% python3 -q
>>> import numpy as np
>>> from numpy import linalg as LA
>>> np.set_printoptions(suppress=True, linewidth=100)
>>> arr = np.array([[0, 2, 0, 2], [-2, 0, -1, 0], [0, 1, 0, 2], [-2, 0, -2, 0]])
>>> print(arr)
[[ 0  2  0  2]
 [-2  0 -1  0]
 [ 0  1  0  2]
 [-2  0 -2  0]]
>>> f = np.array([1, -2, -3, 1])
>>> Y = arr + np.outer(f, np.eye(4)[3])
>>> print(LA.matrix_rank(LA.inv(Y) - LA.inv(arr), tol=1e-8))
1
>>> print(Y)
[[ 0.  2.  0.  3.]
 [-2.  0. -1. -2.]
 [ 0.  1.  0. -1.]
 [-2.  0. -2.  1.]]
>>> Y = arr / np.sqrt((arr ** 2).mean(axis=1, keepdims=True))
>>> print(np.round(LA.norm(Y, axis=1), 2))
[2. 2. 2. 2.]
>>> x = np.array([1, 3, -3, -2])
>>> y = arr @ x
>>> c, lr = np.zeros(4), 1 / LA.norm(arr, 2) ** 2
>>> for i in range(20):
...     c -= lr * arr.T @ (arr @ c - y)
...     if i % 5 == 0: print(i, round(LA.norm(arr @ c - y), 2))
... 
0 2.56
5 2.25
10 1.99
15 1.75
>>> print(c.round(2))
[-0.11  1.29 -1.58 -0.66]
>>> Y = arr / LA.norm(arr, axis=1, keepdims=True)
>>> C2 = Y @ Y.T
>>> print(np.degrees(np.arccos(np.clip(C2[0, 3], -1, 1))))
90.0
>>> print(C2.round(2))
[[1.   0.   0.95 0.  ]
 [0.   1.   0.   0.95]
 [0.95 0.   1.   0.  ]
 [0.   0.95 0.   1.  ]]
>>> print((np.abs(C2) > 0.9).astype(int))
[[1 0 1 0]
 [0 1 0 1]
 [1 0 1 0]
 [0 1 0 1]]
>>> print(np.round(LA.norm(Y, axis=1), 2))
[1. 1. 1. 1.]
>>> print(C2[0].round(2))
[1.   0.   0.95 0.  ]
>>> K = np.loadtxt("data.csv", delimiter=",")
>>> print(K)
[[-3.  3.  0.  0.  0.  0.]
 [ 0.  5.  0.  0.  0.  0.]
 [ 3.  2.  0.  0.  0.  0.]
 [ 0.  0. -3.  3.  0.  0.]
 [ 0.  0.  0.  5.  0.  0.]
 [ 0.  0.  3.  2.  0.  0.]
 [ 0.  0.  0.  0. -3.  3.]
 [ 0.  0.  0.  0.  0.  5.]
 [ 0.  0.  0.  0.  3.  2.]]
>>> Q, evecs = LA.qr(K[:, :1])[0], LA.qr(K[:, 1:])[0]
>>> sigma = LA.svd(Q.T @ evecs, compute_uv=False)
>>> print(sigma.round(2))
[0.11]
>>> print(np.round(np.degrees(np.arccos(sigma.clip(0, 1))), 2))
[83.41]
>>> print((sigma > 0.9).sum())
0
>>> print(np.round(LA.norm(Q @ Q.T - evecs @ evecs.T, 2), 2))
1.0
>>> P = K @ LA.solve(K.T @ K, K.T)
>>> print(np.allclose(P @ P, P))
True
>>> print(np.round(LA.eigvalsh(P), 2) + 0)
[0. 0. 0. 1. 1. 1. 1. 1. 1.]
>>> print(np.round(np.trace(P), 2))
6.0
>>> print(P.round(2))
[[ 0.67  0.33 -0.33  0.    0.    0.    0.    0.    0.  ]
 [ 0.33  0.67  0.33  0.    0.    0.    0.    0.    0.  ]
 [-0.33  0.33  0.67  0.    0.    0.    0.    0.    0.  ]
 [ 0.    0.    0.    0.67  0.33 -0.33  0.    0.    0.  ]
 [ 0.    0.    0.    0.33  0.67  0.33  0.    0.    0.  ]
 [ 0.    0.    0.   -0.33  0.33  0.67  0.    0.    0.  ]
 [ 0.    0.    0.    0.    0.    0.    0.67  0.33 -0.33]
 [ 0.    0.    0.    0.    0.    0.    0.33  0.67  0.33]
 [ 0.    0.    0.    0.    0.    0.   -0.33  0.33  0.67]]
>>> Y = np.c_[K[:, :3] @ np.array([[-8, -1, 2], [8, 5, -1], [6, -9, -8]]), np.array([-1, 0, 1, -2, -1, -2, 2, -3, -2])]
>>> print(Y)
[[ 48.  18.  -9.  -1.]
 [ 40.  25.  -5.   0.]
 [ -8.   7.   4.   1.]
 [-18.  27.  24.  -2.]
 [  0.   0.   0.  -1.]
 [ 18. -27. -24.  -2.]
 [  0.   0.   0.   2.]
 [  0.   0.   0.  -3.]
 [  0.   0.   0.  -2.]]
>>> print(np.round(LA.norm(LA.qr(K)[0].T @ Y, axis=0) ** 2 / ((Y ** 2).sum(axis=0) + 1e-12), 2))
[1.   1.   1.   0.79]
>>> print(np.round(LA.lstsq(K, Y[:, 0])[0], 2) + 0)
[-8.  8.  6.  0.  0.  0.]
>>> th = np.radians(36)
>>> r_ = np.eye(6)
>>> r_[4, 4] = r_[3, 3] = np.cos(th)
>>> r_[4, 3], r_[3, 4] = -np.sin(th), np.sin(th)
>>> print(r_.round(2))
[[ 1.    0.    0.    0.    0.    0.  ]
 [ 0.    1.    0.    0.    0.    0.  ]
 [ 0.    0.    1.    0.    0.    0.  ]
 [ 0.    0.    0.    0.81  0.59  0.  ]
 [ 0.    0.    0.   -0.59  0.81  0.  ]
 [ 0.    0.    0.    0.    0.    1.  ]]
>>> Y = K @ r_.T
>>> print(np.allclose(K @ K.T, Y @ Y.T))
True
>>> print(np.round(LA.svd(K, compute_uv=False), 2), np.round(LA.svd(Y, compute_uv=False), 2))
[6.2  6.2  6.2  4.19 4.19 4.19] [6.2  6.2  6.2  4.19 4.19 4.19]
>>> print(Y.round(2))
[[-3.    3.    0.    0.    0.    0.  ]
 [ 0.    5.    0.    0.    0.    0.  ]
 [ 3.    2.    0.    0.    0.    0.  ]
 [ 0.    0.   -3.    2.43 -1.76  0.  ]
 [ 0.    0.    0.    4.05 -2.94  0.  ]
 [ 0.    0.    3.    1.62 -1.18  0.  ]
 [ 0.    0.    0.   -1.76 -2.43  3.  ]
 [ 0.    0.    0.    0.    0.    5.  ]
 [ 0.    0.    0.    1.76  2.43  2.  ]]
>>> print(np.allclose(LA.norm(K, axis=1), LA.norm(Y, axis=1)))
True
